$ python3 -q
>>> import numpy as np
>>> np.set_printoptions(precision=1, suppress=True, linewidth=100)
>>> A = np.loadtxt("data.csv", delimiter=",")
>>> A
array([[ 7.4,  4.7, -5.9,  3.2],
       [ 7.4,  4.8, -5.7,  4.7],
       [ 4.5, -4.4, -3.8,  4.9],
       [ 4.1, -3.3, -5.5,  7.4],
       [ 6.1,  4.4, -6.8,  4.6],
       [ 6.6, -4.2, -3.7,  5.7],
       [ 7.6,  6.3, -6.4,  3.9],
       [ 8.3,  4.7, -6.8,  4.2],
       [ 4.4, -4.9, -5.2,  3.8],
       [ 7.2, -2.5, -4.4,  4.5],
       [ 5. , -4.7, -5.2,  6. ],
       [ 6.2,  4.7, -7.2,  6.6],
       [ 6.8,  6. , -5. ,  4.1],
       [ 6.8,  5.9, -6.8,  3.4],
       [ 7.5,  6. , -6.7,  5.8],
       [ 8.1,  4.7, -8.1,  3.1],
       [ 8.2,  4.5, -8.9,  4.9],
       [ 7.9,  7.1, -5.9,  5.3],
       [ 6.7,  5.7, -7.3,  5.9],
       [ 7.3,  5.8, -5.5,  3.9],
       [ 7.1,  5.9, -6. ,  6. ],
       [ 6.4,  4.1, -6.9,  4.6],
       [ 6.9,  5.6, -6.3,  3.6],
       [ 8. ,  6. , -5.1,  5.3],
       [ 6. ,  6. , -6.6,  6.4],
       [ 6.7,  6.1, -7.2,  4.6],
       [ 6.7, -3.8, -7.2,  5.1],
       [ 6.4,  3.3, -5.2,  3.9]])
>>> rng = np.random.default_rng(636)
>>> idx = rng.permutation(4)
>>> M2 = A[:, idx] * rng.choice([-1, 1], 4)
>>> M2
array([[-7.4,  4.7,  3.2, -5.9],
       [-7.4,  4.8,  4.7, -5.7],
       [-4.5, -4.4,  4.9, -3.8],
       [-4.1, -3.3,  7.4, -5.5],
       [-6.1,  4.4,  4.6, -6.8],
       [-6.6, -4.2,  5.7, -3.7],
       [-7.6,  6.3,  3.9, -6.4],
       [-8.3,  4.7,  4.2, -6.8],
       [-4.4, -4.9,  3.8, -5.2],
       [-7.2, -2.5,  4.5, -4.4],
       [-5. , -4.7,  6. , -5.2],
       [-6.2,  4.7,  6.6, -7.2],
       [-6.8,  6. ,  4.1, -5. ],
       [-6.8,  5.9,  3.4, -6.8],
       [-7.5,  6. ,  5.8, -6.7],
       [-8.1,  4.7,  3.1, -8.1],
       [-8.2,  4.5,  4.9, -8.9],
       [-7.9,  7.1,  5.3, -5.9],
       [-6.7,  5.7,  5.9, -7.3],
       [-7.3,  5.8,  3.9, -5.5],
       [-7.1,  5.9,  6. , -6. ],
       [-6.4,  4.1,  4.6, -6.9],
       [-6.9,  5.6,  3.6, -6.3],
       [-8. ,  6. ,  5.3, -5.1],
       [-6. ,  6. ,  6.4, -6.6],
       [-6.7,  6.1,  4.6, -7.2],
       [-6.7, -3.8,  5.1, -7.2],
       [-6.4,  3.3,  3.9, -5.2]])
>>> left, _, VT = np.linalg.svd(A.T @ M2)
>>> idx
array([0, 1, 3, 2])
>>> np.round(np.linalg.lstsq(A, M2)[0], 1) + 0
array([[-1.,  0.,  0.,  0.],
       [ 0.,  1.,  0.,  0.],
       [ 0.,  0.,  0.,  1.],
       [ 0.,  0.,  1.,  0.]])
>>> np.round(left @ VT, 1) + 0
array([[-1.,  0.,  0.,  0.],
       [ 0.,  1.,  0.,  0.],
       [ 0.,  0.,  0.,  1.],
       [ 0.,  0.,  1.,  0.]])
